>>> import numpy as np
>>> import numpy.linalg as la
>>> np.set_printoptions(precision=1, suppress=True, linewidth=140)
>>> def tidy(a):
...     return np.round(a, 1) + 0
... 
>>> feats = np.load("out6.npy")
>>> feats
array([[ 12,   0,  -4,   8,   0,  -8,  12],
       [  0,   0,   0,   0,   0,   0,   0],
       [ -6,   0,   2,  -4,   0,   4,  -6],
       [ 15,   0,  -5,  10,   0, -10,  15],
       [ -6,   0,   2,  -4,   0,   4,  -6],
       [  0,   0,   0,   0,   0,   0,   0],
       [  3,   0,  -1,   2,   0,  -2,   3],
       [ -6,   0,   2,  -4,   0,   4,  -6]])
>>> U, sigma, vt = la.svd(feats)
>>> vecs = vt[:(sigma > 1e-8).sum()]
>>> rng = np.random.default_rng(999076)
>>> x0 = feats[2] + 3 * feats[3] + rng.integers(2) * np.eye(7)[1]
>>> x0
array([ 39.,   0., -13.,  26.,   0., -26.,  39.])
>>> tidy(la.norm(x0 - vecs.T @ vecs @ x0))
np.float64(0.0)
>>> np.allclose(vecs.T @ vecs @ x0, x0)
True
>>> la.matrix_rank(np.vstack([feats, x0]))
np.int64(1)
>>> tidy(feats @ la.pinv(feats) @ feats)
array([[ 12.,   0.,  -4.,   8.,   0.,  -8.,  12.],
       [  0.,   0.,   0.,   0.,   0.,   0.,   0.],
       [ -6.,   0.,   2.,  -4.,   0.,   4.,  -6.],
       [ 15.,   0.,  -5.,  10.,   0., -10.,  15.],
       [ -6.,   0.,   2.,  -4.,   0.,   4.,  -6.],
       [  0.,   0.,   0.,   0.,   0.,   0.,   0.],
       [  3.,   0.,  -1.,   2.,   0.,  -2.,   3.],
       [ -6.,   0.,   2.,  -4.,   0.,   4.,  -6.]])
>>> tidy(np.trace(la.pinv(feats) @ feats))
np.float64(1.0)
>>> np.abs(np.diag(la.qr(feats)[1])) > 1e-9
array([ True, False, False, False, False, False, False])
>>> feats.shape
(8, 7)
>>> feats.mean(axis=0)
array([ 1.5,  0. , -0.5,  1. ,  0. , -1. ,  1.5])
>>> np.count_nonzero(feats)
np.int64(30)
>>> np.abs(feats).max()
np.int64(15)
>>> np.diff(feats, axis=0)
array([[-12,   0,   4,  -8,   0,   8, -12],
       [ -6,   0,   2,  -4,   0,   4,  -6],
       [ 21,   0,  -7,  14,   0, -14,  21],
       [-21,   0,   7, -14,   0,  14, -21],
       [  6,   0,  -2,   4,   0,  -4,   6],
       [  3,   0,  -1,   2,   0,  -2,   3],
       [ -9,   0,   3,  -6,   0,   6,  -9]])
>>> U, sigma, vt = la.svd(feats)
>>> np.argmax(sigma[:-1] / (sigma[1:] + 1e-6)) + 1
np.int64(1)
>>> M2 = U[:, :1] @ np.diag(sigma[:1]) @ vt[:1]
>>> tidy(M2)
array([[ 12.,   0.,  -4.,   8.,   0.,  -8.,  12.],
       [  0.,   0.,   0.,   0.,   0.,   0.,   0.],
       [ -6.,   0.,   2.,  -4.,   0.,   4.,  -6.],
       [ 15.,   0.,  -5.,  10.,   0., -10.,  15.],
       [ -6.,   0.,   2.,  -4.,   0.,   4.,  -6.],
       [  0.,   0.,   0.,   0.,   0.,   0.,   0.],
       [  3.,   0.,  -1.,   2.,   0.,  -2.,   3.],
       [ -6.,   0.,   2.,  -4.,   0.,   4.,  -6.]])
>>> tidy(la.norm(feats - M2) / la.norm(feats))
np.float64(0.0)
>>> la.matrix_rank(feats, rtol=0.05)
np.int64(1)
>>> la.matrix_rank(M2)
np.int64(1)
>>> W = np.array([[3, 2, 1, 1],
...     [0, 2, 1, 1],
...     [1, 1, 1, 1],
...     [1, 1, 3, 1],
...     [3, 0, 3, 0],
...     [1, 2, 3, 3],
...     [2, 0, 3, 1]])
>>> b = np.array([-2, -2, -2, -2])
>>> act = np.maximum(feats @ W + b, 0)
>>> act
array([[54, 10, 42,  2],
       [ 0,  0,  0,  0],
       [ 0,  0,  0,  0],
       [68, 13, 53,  3],
       [ 0,  0,  0,  0],
       [ 0,  0,  0,  0],
       [12,  1,  9,  0],
       [ 0,  0,  0,  0]])
>>> tidy((act > 0).mean(axis=0))
array([0.4, 0.4, 0.4, 0.2])
>>> (act > 0).astype(int)
array([[1, 1, 1, 1],
       [0, 0, 0, 0],
       [0, 0, 0, 0],
       [1, 1, 1, 1],
       [0, 0, 0, 0],
       [0, 0, 0, 0],
       [1, 1, 1, 0],
       [0, 0, 0, 0]])
>>> la.matrix_rank(act)
np.int64(3)
>>> C = np.array([[-3, 2], [0, 2], [0, 1], [1, -1]])
>>> act @ C
array([[-160,  168],
       [   0,    0],
       [   0,    0],
       [-201,  212],
       [   0,    0],
       [   0,    0],
       [ -36,   35],
       [   0,    0]])
>>> X = np.array([[3, 4, 5, -5], [-2, -2, 1, -3], [0, -1, 2, 1], [1, -3, -1, -2]])
>>> X
array([[ 3,  4,  5, -5],
       [-2, -2,  1, -3],
       [ 0, -1,  2,  1],
       [ 1, -3, -1, -2]])
>>> M2 = la.inv(X)
>>> tidy(la.slogdet(X)[0])
np.float64(-1.0)
>>> tidy(la.cond(X))
np.float64(3.9)
>>> tidy(X @ M2)
array([[1., 0., 0., 0.],
       [0., 1., 0., 0.],
       [0., 0., 1., 0.],
       [0., 0., 0., 1.]])
>>> A = np.load("arr.npy")
>>> A
array([[ 4. ,  0.9, -4. , -4.1, -4.8,  3.1,  5.1],
       [ 3.9,  0.8, -3.8, -4. , -5. ,  3. ,  5. ],
       [ 3.9,  0.9, -3.9, -4.1, -5. ,  3.1,  5. ],
       [ 4.1,  1. , -4. , -4. , -5. ,  3. ,  5. ],
       [ 4. ,  0.9, -3.7, -4. , -4.9,  3. ,  5.1],
       [ 3.8,  1. , -4. , -4.1, -4.9,  3.1,  4.9],
       [-5. , -2.8,  4. , -5. , -5.1, -3.1,  3.1],
       [-5.1, -3.1,  4.2, -5. , -5.1, -2.8,  3. ],
       [-5. , -3. ,  4. , -5. , -5. , -3.1,  3. ],
       [-4.9, -3. ,  4.1, -4.9, -4.9, -3.1,  3. ],
       [-5.1, -3.2,  4.1, -5. , -5.1, -3.1,  2.9],
       [-5.1, -2.9,  3.9, -5. , -4.9, -3.1,  3. ],
       [-1. , -1. , -5. , -5.1, -4. , -3.9,  4.2],
       [-1. , -0.9, -4.9, -4.9, -3.9, -3.8,  4. ],
       [-1. , -0.9, -4.9, -5. , -4. , -3.9,  3.9],
       [-1. , -1.1, -4.9, -5.1, -4.1, -4. ,  4. ],
       [-1.1, -1. , -4.9, -5. , -4. , -4. ,  3.9],
       [-0.9, -0.9, -5.1, -4.9, -4.1, -4.1,  4.1]])
>>> M2 = np.c_[A[:, :1] @ np.array([[-2]]), np.array([-2, -2, -2, -1, 1, 2, 0, 1, 2, 0, -1, 1, -1, 2, 2, 2, 0, 1])]
>>> M2
array([[-8. , -2. ],
       [-7.8, -2. ],
       [-7.8, -2. ],
       [-8.2, -1. ],
       [-8. ,  1. ],
       [-7.6,  2. ],
       [10. ,  0. ],
       [10.2,  1. ],
       [10. ,  2. ],
       [ 9.8,  0. ],
       [10.2, -1. ],
       [10.2,  1. ],
       [ 2. , -1. ],
       [ 2. ,  2. ],
       [ 2. ,  2. ],
       [ 2. ,  2. ],
       [ 2.2,  0. ],
       [ 1.8,  1. ]])
>>> tidy(la.norm(la.qr(A)[0].T @ M2, axis=0) ** 2 / ((M2 ** 2).sum(axis=0) + 1e-12))
array([1. , 0.4])
>>> la.matrix_rank(M2)
np.int64(2)
